>>> import numpy as np
>>> import numpy.linalg as la
>>> np.set_printoptions(precision=2, suppress=True, linewidth=200, floatmode="fixed")
>>> feats = np.load("block4.npy")
>>> feats
array([[1.00, 0.20, 0.04, 0.01, 0.00, 0.00, 0.00, 0.00],
       [0.20, 1.00, 0.20, 0.04, 0.01, 0.00, 0.00, 0.00],
       [0.04, 0.20, 1.00, 0.20, 0.04, 0.01, 0.00, 0.00],
       [0.01, 0.04, 0.20, 1.00, 0.20, 0.04, 0.01, 0.00],
       [0.00, 0.01, 0.04, 0.20, 1.00, 0.20, 0.04, 0.01],
       [0.00, 0.00, 0.01, 0.04, 0.20, 1.00, 0.20, 0.04],
       [0.00, 0.00, 0.00, 0.01, 0.04, 0.20, 1.00, 0.20],
       [0.00, 0.00, 0.00, 0.00, 0.01, 0.04, 0.20, 1.00]])
>>> w, vecs = la.eigvalsh(feats)
Traceback (most recent call last):
  File "<python-input-5>", line 1, in <module>
    w, vecs = la.eigvalsh(feats)
    ^^^^^^^
ValueError: too many values to unpack (expected 2)
>>> w, vecs = la.eigh(feats)
>>> np.round(vecs @ np.diag(w) @ vecs.T, 2) + 0
array([[1.00, 0.20, 0.04, 0.01, 0.00, 0.00, 0.00, 0.00],
       [0.20, 1.00, 0.20, 0.04, 0.01, 0.00, 0.00, 0.00],
       [0.04, 0.20, 1.00, 0.20, 0.04, 0.01, 0.00, 0.00],
       [0.01, 0.04, 0.20, 1.00, 0.20, 0.04, 0.01, 0.00],
       [0.00, 0.01, 0.04, 0.20, 1.00, 0.20, 0.04, 0.01],
       [0.00, 0.00, 0.01, 0.04, 0.20, 1.00, 0.20, 0.04],
       [0.00, 0.00, 0.00, 0.01, 0.04, 0.20, 1.00, 0.20],
       [0.00, 0.00, 0.00, 0.00, 0.01, 0.04, 0.20, 1.00]])
>>> la.svd(feats, compute_uv=False)
array([1.45, 1.32, 1.16, 1.00, 0.88, 0.79, 0.72, 0.68])
>>> la.eigvalsh(feats @ feats)
array([0.46, 0.52, 0.62, 0.77, 1.01, 1.35, 1.75, 2.11])
>>> np.sort(np.abs(la.eigvals(feats)))
array([0.68, 0.72, 0.79, 0.88, 1.00, 1.16, 1.32, 1.45])
>>> np.allclose(feats @ feats.T, feats.T @ feats)
True
>>> rng = np.random.default_rng(31136)
>>> labels = rng.permutation(8)
>>> A2 = feats[:, labels] * rng.choice([-1, 1], 8)
>>> A2
array([[ 1.00,  0.00,  0.00,  0.00,  0.01, -0.00, -0.20,  0.04],
       [ 0.20,  0.00,  0.00,  0.01,  0.04, -0.00, -1.00,  0.20],
       [ 0.04,  0.00,  0.01,  0.04,  0.20, -0.00, -0.20,  1.00],
       [ 0.01,  0.01,  0.04,  0.20,  1.00, -0.00, -0.04,  0.20],
       [ 0.00,  0.04,  0.20,  1.00,  0.20, -0.01, -0.01,  0.04],
       [ 0.00,  0.20,  1.00,  0.20,  0.04, -0.04, -0.00,  0.01],
       [ 0.00,  1.00,  0.20,  0.04,  0.01, -0.20, -0.00,  0.00],
       [ 0.00,  0.20,  0.04,  0.01,  0.00, -1.00, -0.00,  0.00]])
>>> Uu, _, vt = la.svd(feats.T @ A2)
>>> np.round(Uu @ vt, 2) + 0
array([[ 1.00,  0.00,  0.00,  0.00,  0.00,  0.00,  0.00,  0.00],
       [ 0.00,  0.00,  0.00,  0.00,  0.00,  0.00, -1.00,  0.00],
       [ 0.00,  0.00,  0.00,  0.00,  0.00,  0.00,  0.00,  1.00],
       [ 0.00,  0.00,  0.00,  0.00,  1.00,  0.00,  0.00,  0.00],
       [ 0.00,  0.00,  0.00,  1.00,  0.00,  0.00,  0.00,  0.00],
       [ 0.00,  0.00,  1.00,  0.00,  0.00,  0.00,  0.00,  0.00],
       [ 0.00,  1.00,  0.00,  0.00,  0.00,  0.00,  0.00,  0.00],
       [ 0.00,  0.00,  0.00,  0.00,  0.00, -1.00,  0.00,  0.00]])
>>> labels
array([0, 6, 5, 4, 3, 7, 1, 2])
>>> O, r_ = la.qr(A2)
>>> O.round(2) + 0
array([[-0.98,  0.00,  0.00,  0.01, -0.02,  0.00,  0.20,  0.00],
       [-0.20,  0.00,  0.00, -0.01,  0.03,  0.00, -0.96,  0.19],
       [-0.04,  0.00, -0.01, -0.04,  0.19,  0.00, -0.17, -0.96],
       [-0.01,  0.01, -0.04, -0.19,  0.96,  0.00,  0.07,  0.19],
       [ 0.00,  0.04, -0.19, -0.96, -0.20,  0.00,  0.00,  0.00],
       [ 0.00,  0.19, -0.96,  0.20,  0.00,  0.00,  0.00,  0.00],
       [ 0.00,  0.96,  0.19,  0.00,  0.00, -0.20,  0.00,  0.00],
       [ 0.00,  0.19,  0.04,  0.00,  0.00,  0.98,  0.00,  0.00]])
>>> round(abs(r_[0, 0]), 2), round(la.norm(A2[:, 0]), 2)
(np.float64(1.02), np.float64(1.02))
>>> np.round((O + O.T) / 2, 2) + 0
array([[-0.98, -0.10, -0.02,  0.00, -0.01,  0.00,  0.10,  0.00],
       [-0.10,  0.00,  0.00,  0.00,  0.03,  0.10,  0.00,  0.19],
       [-0.02,  0.00, -0.01, -0.04,  0.00, -0.48,  0.01, -0.46],
       [ 0.00,  0.00, -0.04, -0.19,  0.00,  0.10,  0.04,  0.09],
       [-0.01,  0.03,  0.00,  0.00, -0.20,  0.00,  0.00,  0.00],
       [ 0.00,  0.10, -0.48,  0.10,  0.00,  0.00, -0.10,  0.49],
       [ 0.10,  0.00,  0.01,  0.04,  0.00, -0.10,  0.00,  0.00],
       [ 0.00,  0.19, -0.46,  0.09,  0.00,  0.49,  0.00,  0.00]])
>>> la.determinant(O)
Traceback (most recent call last):
  File "<python-input-23>", line 1, in <module>
    la.determinant(O)
    ^^^^^^^^^^^^^^
AttributeError: module 'numpy.linalg' has no attribute 'determinant'
>>> np.allclose(O, O.T)
False
>>> np.round(np.abs(la.eigvals(O)).max(), 2)
np.float64(1.0)
>>> M = np.loadtxt("layer12.csv", delimiter=",")
>>> M
array([[0.29, 0.13, 0.29, 0.13, 0.29],
       [0.13, 0.06, 0.13, 0.06, 0.13],
       [0.29, 0.13, 0.29, 0.13, 0.29],
       [0.13, 0.06, 0.13, 0.06, 0.13],
       [0.29, 0.13, 0.29, 0.13, 0.29]])
>>> P = np.triu(np.array([[2, 0, 1, 2, 2],
...     [1, 0, 1, 1, 2],
...     [2, 2, 2, 2, 2],
...     [2, 1, 0, 1, 0],
...     [0, 0, 1, 0, 1]]), 1) + np.eye(5)
>>> A2 = P @ M @ la.inv(P)
>>> np.round(np.poly(A2), 2) + 0
array([ 1.00, -1.00,  0.00,  0.00,  0.00,  0.00])
>>> P @ M - M @ P
array([[ 1.15,  0.52,  0.72, -0.78, -0.29],
       [ 1.01,  0.46,  0.82, -0.13,  0.36],
       [ 0.85,  0.39,  0.43, -0.92, -0.59],
       [ 0.00,  0.00, -0.19, -0.59, -0.65],
       [ 0.00,  0.00, -0.43, -1.31, -1.44]])
